$ python3 -q
>>> import numpy as np
>>> from numpy import linalg as LA
>>> np.set_printoptions(suppress=True, linewidth=120)
>>> def rd(a):
...     return np.round(a, 3) + 0
... 
>>> J = np.load("out13.npy")
>>> J
array([[ 0.2  , -1.1  , -0.7  , -0.6  , -0.5  ,  0.2  ,  0.5  ,  0.9  ,  1.5  , -2.358, -0.7  , -0.3  , -0.6  ],
       [ 0.   ,  0.5  , -0.1  ,  0.7  , -0.4  , -1.5  ,  0.   ,  2.   ,  1.3  ,  2.831,  0.6  ,  1.3  , -0.1  ],
       [-1.   , -0.6  ,  0.8  ,  0.5  , -1.   , -1.   ,  0.   ,  1.1  , -0.8  ,  2.08 ,  1.1  ,  0.2  ,  0.9  ],
       [ 0.   , -1.3  ,  1.   , -1.   , -0.4  , -1.4  , -0.8  , -1.1  , -2.   , -4.017, -0.8  , -1.4  ,  0.   ],
       [ 1.4  ,  0.9  , -0.6  ,  0.6  ,  0.3  ,  0.7  ,  1.2  , -0.1  , -0.3  ,  2.373,  0.1  ,  1.9  , -0.8  ],
       [ 0.9  , -0.9  ,  1.3  ,  0.8  ,  0.6  ,  0.4  , -0.6  , -0.7  ,  0.4  ,  3.19 , -0.8  ,  1.4  , -0.8  ],
       [-0.1  , -0.3  ,  0.2  ,  0.4  ,  1.   ,  0.5  , -0.3  ,  1.9  ,  0.1  ,  1.515,  1.   , -0.8  ,  1.2  ],
       [-0.7  ,  0.4  ,  0.1  , -0.1  , -2.   ,  0.9  ,  0.7  ,  1.2  , -0.7  , -0.371, -0.9  ,  0.2  ,  0.6  ],
       [-0.5  ,  0.2  , -0.3  , -0.2  , -0.3  ,  0.   ,  0.4  ,  0.2  , -0.1  , -0.774,  0.3  ,  0.7  ,  0.6  ],
       [-0.8  , -1.6  , -0.3  , -0.4  , -1.3  , -0.5  ,  1.   ,  1.8  , -0.1  , -1.519, -0.5  ,  0.9  , -0.6  ],
       [-1.4  , -1.4  ,  0.4  , -0.3  , -0.8  , -1.1  , -0.5  ,  0.3  , -0.1  , -1.171, -0.3  , -1.5  ,  0.7  ],
       [ 0.3  , -0.2  ,  0.8  , -0.5  ,  0.1  ,  0.   , -1.3  , -1.5  , -1.1  , -2.017, -1.1  ,  0.5  ,  1.6  ],
       [-0.8  , -0.3  , -0.9  , -1.4  , -0.3  , -0.3  , -0.2  ,  1.6  ,  0.   , -5.687,  1.5  ,  1.4  ,  0.   ],
       [ 0.3  , -0.4  ,  0.   , -0.7  , -0.3  , -1.4  , -1.1  ,  0.7  , -0.3  , -2.804, -1.1  ,  1.6  ,  0.5  ],
       [-0.9  ,  0.6  , -0.6  ,  1.3  , -0.6  ,  0.7  ,  0.5  ,  0.3  , -1.2  ,  5.142, -0.6  , -0.2  , -1.   ],
       [ 0.5  ,  0.6  ,  1.   ,  0.1  ,  0.2  , -1.4  ,  1.1  ,  0.4  , -1.3  ,  0.425,  0.3  ,  0.3  ,  1.   ],
       [ 0.4  ,  1.1  ,  0.8  ,  0.4  , -1.2  ,  0.5  ,  0.8  , -0.2  , -0.4  ,  1.591, -0.8  , -1.4  , -0.9  ],
       [-1.5  , -0.1  ,  0.1  ,  2.1  ,  0.5  , -2.2  , -0.5  , -1.3  , -0.1  ,  8.392, -1.5  , -3.1  ,  0.4  ],
       [ 0.4  , -0.9  ,  0.2  ,  0.4  , -1.1  , -0.2  ,  1.1  ,  0.5  , -1.5  ,  1.543,  0.9  ,  0.7  ,  1.3  ],
       [-2.1  , -0.5  , -0.5  ,  0.7  ,  0.   ,  1.2  ,  0.7  ,  0.3  , -1.6  ,  2.722, -0.6  , -0.5  ,  0.7  ],
       [ 0.7  ,  0.1  ,  0.3  ,  0.4  ,  0.4  , -0.3  ,  0.1  , -0.9  , -1.8  ,  1.684, -0.8  , -0.2  , -0.7  ],
       [-0.8  ,  0.   ,  0.1  ,  0.   , -0.6  ,  2.4  ,  1.5  ,  0.7  , -0.3  , -0.02 , -1.   , -0.6  , -1.4  ],
       [-0.4  ,  1.9  , -0.8  , -0.8  , -0.5  , -0.7  ,  0.   ,  0.2  ,  1.   , -3.168,  0.3  , -0.1  , -0.1  ],
       [ 1.1  ,  1.4  ,  0.6  ,  0.2  ,  0.   ,  0.7  , -0.1  ,  1.   ,  0.7  ,  0.753,  1.   ,  0.5  , -0.9  ],
       [-0.6  , -1.   , -1.8  ,  1.3  ,  0.2  ,  1.6  , -0.5  ,  0.8  , -0.4  ,  5.189,  0.4  , -0.2  ,  0.2  ],
       [ 0.   , -1.   , -1.6  , -1.3  ,  1.8  ,  0.6  , -1.   , -0.6  ,  0.9  , -5.16 , -0.4  , -0.4  ,  0.4  ],
       [-0.3  ,  0.9  ,  1.1  ,  1.6  ,  0.3  , -1.   ,  0.8  , -0.4  , -1.2  ,  6.388,  0.3  , -2.1  , -0.9  ],
       [-1.1  , -1.1  ,  1.   , -0.1  ,  0.3  ,  0.3  , -0.9  ,  0.3  , -1.7  , -0.398,  1.1  , -0.6  , -0.6  ],
       [ 0.7  ,  0.8  ,  0.   ,  0.4  ,  0.3  ,  0.7  ,  0.3  , -1.1  ,  0.5  ,  1.631,  1.4  , -0.8  , -0.5  ],
       [ 1.1  ,  0.3  , -0.1  , -0.1  , -1.9  ,  0.7  ,  1.3  , -0.5  , -1.2  , -0.335, -1.7  ,  0.9  ,  0.2  ],
       [ 0.4  ,  1.7  , -1.2  , -0.7  ,  1.7  ,  0.2  ,  0.1  ,  0.2  , -0.7  , -2.878,  0.5  ,  0.7  , -0.3  ],
       [-1.5  ,  0.2  ,  0.5  , -1.6  ,  1.1  ,  1.1  , -0.6  ,  0.2  ,  0.   , -6.392,  1.3  , -0.3  ,  0.2  ],
       [ 1.5  ,  0.6  , -1.2  , -0.9  ,  1.2  ,  0.5  , -1.1  , -0.4  ,  0.8  , -3.543, -0.1  ,  1.2  ,  2.1  ],
       [-0.4  ,  1.6  , -0.1  ,  0.7  ,  0.1  , -1.8  , -0.6  , -0.4  ,  0.9  ,  2.811, -1.   ,  0.7  , -0.6  ],
       [-0.3  , -1.7  ,  0.   ,  0.2  ,  1.2  ,  0.9  , -1.3  ,  1.3  ,  0.6  ,  0.827, -1.   ,  2.7  ,  0.7  ],
       [ 0.3  , -1.3  ,  0.1  , -0.6  ,  0.3  , -0.6  ,  0.3  , -0.4  , -1.9  , -2.353,  0.7  , -0.6  , -0.1  ],
       [ 1.1  , -1.8  ,  1.3  ,  1.3  , -1.   , -0.5  ,  1.2  , -1.3  ,  0.8  ,  5.228, -1.4  , -0.2  ,  0.5  ]])
>>> Z = J[[34, 8]].astype(float)
>>> for _ in range(7):
...     labels = LA.norm(J[:, None] - Z, axis=-1).argmin(axis=1)
...     Z = np.array([J[labels == j].mean(axis=0) for j in range(2)])
... 
>>> labels
array([1, 0, 0, 1, 0, 0, 0, 1, 1, 1, 1, 1, 1, 1, 0, 0, 0, 0, 0, 0, 0, 1, 1, 0, 0, 1, 0, 1, 0, 1, 1, 1, 1, 0, 1, 1, 0])
>>> np.bincount(labels)
array([18, 19])
>>> np.abs(Z[1] - Z[0]).argmax()
np.int64(9)
>>> Xc = J - J.mean(axis=0)
>>> evecs = LA.svd(Xc)[2][:12]
>>> Y = Xc - Xc @ evecs.T @ evecs
>>> rd(Y.std(axis=0))
array([0.   , 0.   , 0.   , 0.009, 0.   , 0.   , 0.   , 0.   , 0.   , 0.002, 0.   , 0.   , 0.   ])
>>> LA.norm(Y, axis=1).round(6).argmax()
np.int64(12)
>>> rd(np.cov(Xc @ evecs.T, rowvar=False))
array([[12.769,  0.   ,  0.   ,  0.   ,  0.   ,  0.   ,  0.   ,  0.   ,  0.   ,  0.   ,  0.   ,  0.   ],
       [ 0.   ,  1.825,  0.   ,  0.   ,  0.   ,  0.   ,  0.   ,  0.   ,  0.   ,  0.   ,  0.   ,  0.   ],
       [ 0.   ,  0.   ,  1.336,  0.   ,  0.   ,  0.   ,  0.   ,  0.   ,  0.   ,  0.   ,  0.   ,  0.   ],
       [ 0.   ,  0.   ,  0.   ,  1.251,  0.   ,  0.   ,  0.   ,  0.   ,  0.   ,  0.   ,  0.   ,  0.   ],
       [ 0.   ,  0.   ,  0.   ,  0.   ,  1.221,  0.   ,  0.   ,  0.   ,  0.   ,  0.   ,  0.   ,  0.   ],
       [ 0.   ,  0.   ,  0.   ,  0.   ,  0.   ,  1.012,  0.   ,  0.   ,  0.   ,  0.   ,  0.   ,  0.   ],
       [ 0.   ,  0.   ,  0.   ,  0.   ,  0.   ,  0.   ,  0.818,  0.   ,  0.   ,  0.   ,  0.   ,  0.   ],
       [ 0.   ,  0.   ,  0.   ,  0.   ,  0.   ,  0.   ,  0.   ,  0.558,  0.   ,  0.   ,  0.   ,  0.   ],
       [ 0.   ,  0.   ,  0.   ,  0.   ,  0.   ,  0.   ,  0.   ,  0.   ,  0.465,  0.   ,  0.   ,  0.   ],
       [ 0.   ,  0.   ,  0.   ,  0.   ,  0.   ,  0.   ,  0.   ,  0.   ,  0.   ,  0.345,  0.   ,  0.   ],
       [ 0.   ,  0.   ,  0.   ,  0.   ,  0.   ,  0.   ,  0.   ,  0.   ,  0.   ,  0.   ,  0.181,  0.   ],
       [ 0.   ,  0.   ,  0.   ,  0.   ,  0.   ,  0.   ,  0.   ,  0.   ,  0.   ,  0.   ,  0.   ,  0.163]])
>>> E = np.loadtxt("case14.csv", delimiter=",")
>>> E
array([[-1.3  ,  0.5  ,  1.   ,  4.218,  1.4  ,  1.4  ],
       [-0.3  ,  0.9  ,  2.3  , -0.336, -0.8  , -0.1  ],
       [-1.1  , -0.8  ,  0.4  , -5.66 , -0.4  , -1.9  ],
       [ 0.1  , -0.3  , -0.2  , -2.425, -0.4  , -0.8  ],
       [ 0.7  , -0.7  , -0.2  ,  1.803,  1.9  ,  0.6  ],
       [-0.3  ,  0.8  ,  1.5  , -1.88 ,  0.3  , -0.6  ],
       [-0.4  ,  0.9  ,  0.3  , -4.245, -1.4  , -1.4  ],
       [ 0.2  , -0.9  ,  0.6  , -3.947,  0.7  , -1.3  ],
       [-1.2  ,  1.6  ,  0.8  ,  0.333,  0.2  ,  0.1  ],
       [-0.7  , -1.8  , -1.2  , -2.033,  0.1  , -0.7  ],
       [ 0.7  ,  0.   , -0.6  ,  3.892, -1.   ,  1.3  ],
       [-0.2  , -0.9  ,  2.   ,  1.407,  0.3  ,  0.5  ],
       [ 0.4  , -2.8  , -0.9  ,  6.299,  0.9  ,  2.1  ],
       [-0.4  ,  1.2  , -0.2  ,  0.326, -1.1  ,  0.1  ],
       [ 0.3  , -1.2  ,  0.2  , -0.017,  0.5  ,  0.   ],
       [ 0.   , -1.   , -1.5  ,  3.278,  0.4  ,  1.1  ],
       [ 0.5  , -0.3  , -0.8  , -3.351,  0.6  , -1.1  ]])
>>> O, R = LA.qr(E)
>>> rd(O.T @ O)
array([[1., 0., 0., 0., 0., 0.],
       [0., 1., 0., 0., 0., 0.],
       [0., 0., 1., 0., 0., 0.],
       [0., 0., 0., 1., 0., 0.],
       [0., 0., 0., 0., 1., 0.],
       [0., 0., 0., 0., 0., 1.]])
>>> O.shape, R.shape
((17, 6), (6, 6))
>>> Xc = E - E.mean(axis=0)
>>> evecs = LA.svd(Xc)[2][:5]
>>> Y = Xc - Xc @ evecs.T @ evecs
>>> rd(np.cov(Xc @ evecs.T, rowvar=False))
array([[12.666,  0.   ,  0.   ,  0.   ,  0.   ],
       [ 0.   ,  1.913,  0.   ,  0.   ,  0.   ],
       [ 0.   ,  0.   ,  0.85 ,  0.   ,  0.   ],
       [ 0.   ,  0.   ,  0.   ,  0.419,  0.   ],
       [ 0.   ,  0.   ,  0.   ,  0.   ,  0.294]])
>>> rd(np.diag(evecs.T @ evecs))
array([1. , 1. , 1. , 0.9, 1. , 0.1])
>>> rd(Y.std(axis=0))
array([0.   , 0.   , 0.   , 0.003, 0.   , 0.008])
>>> rd(LA.norm(Y) / LA.norm(Xc))
np.float64(0.002)
>>> W0 = np.array([[-9, -12, 27, 21, -15],
...     [-12, -16, 36, 28, -20],
...     [9, 12, -27, -21, 15],
...     [9, 12, -27, -21, 15],
...     [15, 20, -45, -35, 25],
...     [6, 8, -18, -14, 10],
...     [-6, -8, 18, 14, -10],
...     [15, 20, -45, -35, 25],
...     [-3, -4, 9, 7, -5]])
>>> W0
array([[ -9, -12,  27,  21, -15],
       [-12, -16,  36,  28, -20],
       [  9,  12, -27, -21,  15],
       [  9,  12, -27, -21,  15],
       [ 15,  20, -45, -35,  25],
       [  6,   8, -18, -14,  10],
       [ -6,  -8,  18,  14, -10],
       [ 15,  20, -45, -35,  25],
       [ -3,  -4,   9,   7,  -5]])
>>> U, sigma, Vt = LA.svd(W0)
>>> rd(sigma)
array([135.499,   0.   ,   0.   ,   0.   ,   0.   ])
>>> Y = U[:, :1] @ np.diag(sigma[:1]) @ Vt[:1]
>>> rd(LA.norm(W0 - Y) / LA.norm(W0))
np.float64(0.0)
>>> rd(np.abs(W0 - Y).max())
np.float64(0.0)
>>> rd(LA.norm(W0 - Y, 2)), rd(sigma[1])
(np.float64(0.0), np.float64(0.0))
>>> LA.matrix_rank(Y)
np.int64(1)
>>> [round(float(x), 3) for x in LA.svd(W0, compute_uv=False)[:3]]
[135.499, 0.0, 0.0]
>>> U, sigma, Vt = LA.svd(W0)
>>> evecs = Vt[:(sigma > 1e-8).sum()]
>>> rng = np.random.default_rng(515)
>>> x0 = W0[4] + 2 * W0[1] + rng.integers(2) * np.eye(5)[0]
>>> x0
array([ -9., -12.,  27.,  21., -15.])
>>> LA.matrix_rank(np.vstack([W0, x0]))
np.int64(1)
>>> rd(np.diag(evecs.T @ evecs))
array([0.05 , 0.089, 0.45 , 0.272, 0.139])
>>> np.allclose(evecs.T @ evecs @ x0, x0)
True
>>> np.abs(np.diag(LA.qr(W0)[1])) > 1e-9
array([ True, False, False, False, False])
>>> rd(W0 @ LA.pinv(W0) @ W0)
array([[ -9., -12.,  27.,  21., -15.],
       [-12., -16.,  36.,  28., -20.],
       [  9.,  12., -27., -21.,  15.],
       [  9.,  12., -27., -21.,  15.],
       [ 15.,  20., -45., -35.,  25.],
       [  6.,   8., -18., -14.,  10.],
       [ -6.,  -8.,  18.,  14., -10.],
       [ 15.,  20., -45., -35.,  25.],
       [ -3.,  -4.,   9.,   7.,  -5.]])
>>> np.allclose(W0[:-1].T @ LA.lstsq(W0[:-1].T, W0[-1])[0], W0[-1])
True
>>> np.unique(W0.round(6), axis=0).shape
(7, 5)
